% python3 -q
>>> import numpy as np
>>> from numpy import linalg as LA
>>> np.set_printoptions(precision=3, suppress=True, linewidth=160)
>>> rng = np.random.default_rng(173182)
>>> F = rng.normal(size=(27, 3))
>>> F = 5 * F / LA.norm(F, axis=1, keepdims=True)
>>> F
array([[-3.73 ,  3.023,  1.395],
       [-3.491, -3.412, -1.081],
       [-2.599,  3.959, -1.602],
       [-2.02 ,  1.725,  4.236],
       [-0.371,  3.683,  3.361],
       [-1.717,  4.054, -2.37 ],
       [ 0.388, -4.936, -0.694],
       [-1.37 , -3.539, -3.256],
       [ 0.038, -4.267,  2.606],
       [ 3.57 , -1.099, -3.324],
       [-0.123,  3.297,  3.757],
       [ 2.221, -3.057, -3.274],
       [-4.539,  2.054,  0.418],
       [ 0.676,  0.601, -4.918],
       [-3.131, -2.552, -2.947],
       [-4.023, -1.151, -2.737],
       [ 0.502, -3.973,  2.995],
       [ 2.281, -0.752,  4.385],
       [ 0.375,  0.459,  4.965],
       [-2.984,  4.012,  0.059],
       [ 1.607,  1.669,  4.431],
       [ 4.361, -0.312, -2.427],
       [-3.447,  1.204, -3.416],
       [-3.39 ,  3.339, -1.535],
       [ 1.198, -0.019,  4.854],
       [-0.441, -1.803, -4.643],
       [-1.775, -4.669, -0.223]])
>>> theta = np.radians(36)
>>> r_ = np.eye(3)
>>> r_[1, 1] = r_[2, 2] = np.cos(theta)
>>> r_[1, 2], r_[2, 1] = -np.sin(theta), np.sin(theta)
>>> r_
array([[ 1.   ,  0.   ,  0.   ],
       [ 0.   ,  0.809, -0.588],
       [ 0.   ,  0.588,  0.809]])
>>> other = F @ r_.T
>>> print(round(LA.det(r_), 3), round(np.trace(r_), 3))
1.0 2.618
>>> np.allclose(F @ F.T, other @ other.T)
True
>>> np.allclose(LA.norm(F, axis=1), LA.norm(other, axis=1))
True
>>> np.abs(other - F).max(axis=0)
array([0.   , 3.073, 3.006])
>>> theta = np.sort(rng.uniform(-2, 2, 33))
>>> feats = np.c_[theta, theta ** 2, theta ** 3] @ np.array([[1, 5, -2, -4], [4, 2, -1, 2], [0, -2, -5, 3]])
>>> feats
array([[ 10.891,   8.713,  28.583,  -3.46 ],
       [  8.86 ,   5.626,  21.816,  -1.006],
       [  5.723,   1.567,  12.593,   1.816],
       [  3.922,  -0.26 ,   8.068,   2.765],
       [  3.753,  -0.407,   7.675,   2.823],
       [  2.278,  -1.456,   4.512,   3.029],
       [  1.67 ,  -1.729,   3.354,   2.918],
       [  0.749,  -1.834,   1.773,   2.393],
       [  0.585,  -1.787,   1.509,   2.225],
       [  0.001,  -1.099,   0.519,   1.084],
       [ -0.009,  -0.048,   0.019,   0.039],
       [  0.096,   0.38 ,  -0.155,  -0.284],
       [  0.174,   0.615,  -0.258,  -0.439],
       [  0.191,   0.661,  -0.279,  -0.468],
       [  0.326,   0.99 ,  -0.441,  -0.658],
       [  0.456,   1.26 ,  -0.59 ,  -0.791],
       [  2.764,   3.869,  -3.776,  -0.739],
       [  3.048,   4.063,  -4.254,  -0.581],
       [  3.247,   4.188,  -4.6  ,  -0.458],
       [  4.04 ,   4.615,  -6.061,   0.124],
       [  5.987,   5.268, -10.171,   2.067],
       [  6.617,   5.38 , -11.648,   2.827],
       [  7.492,   5.468, -13.808,   3.974],
       [  7.876,   5.483, -14.793,   4.508],
       [  8.661,   5.473, -16.881,   5.657],
       [  8.916,   5.459, -17.579,   6.047],
       [ 11.581,   5.   , -25.427,  10.534],
       [ 12.907,   4.584, -29.683,  13.027],
       [ 13.465,   4.375, -31.543,  14.126],
       [ 13.639,   4.306, -32.128,  14.472],
       [ 14.537,   3.92 , -35.217,  16.309],
       [ 15.59 ,   3.406, -38.961,  18.548],
       [ 17.089,   2.568, -44.509,  21.888]])
>>> # looks like rank 3
>>> cen = feats - feats.mean(axis=0)
>>> Uu, sig, VT = LA.svd(cen, full_matrices=False)
>>> np.abs(VT[0]).argmax()
np.int64(2)
>>> np.searchsorted(np.cumsum(sig ** 2) / (sig ** 2).sum(), 0.9) + 1
np.int64(1)
>>> np.round(cen.mean(axis=0), 3) + 0
array([0., 0., 0., 0.])
>>> np.abs(Uu[:, 0]).argmax()
np.int64(32)
>>> sig.round(3) + 0
array([104.327,  25.098,  16.727,   0.   ])
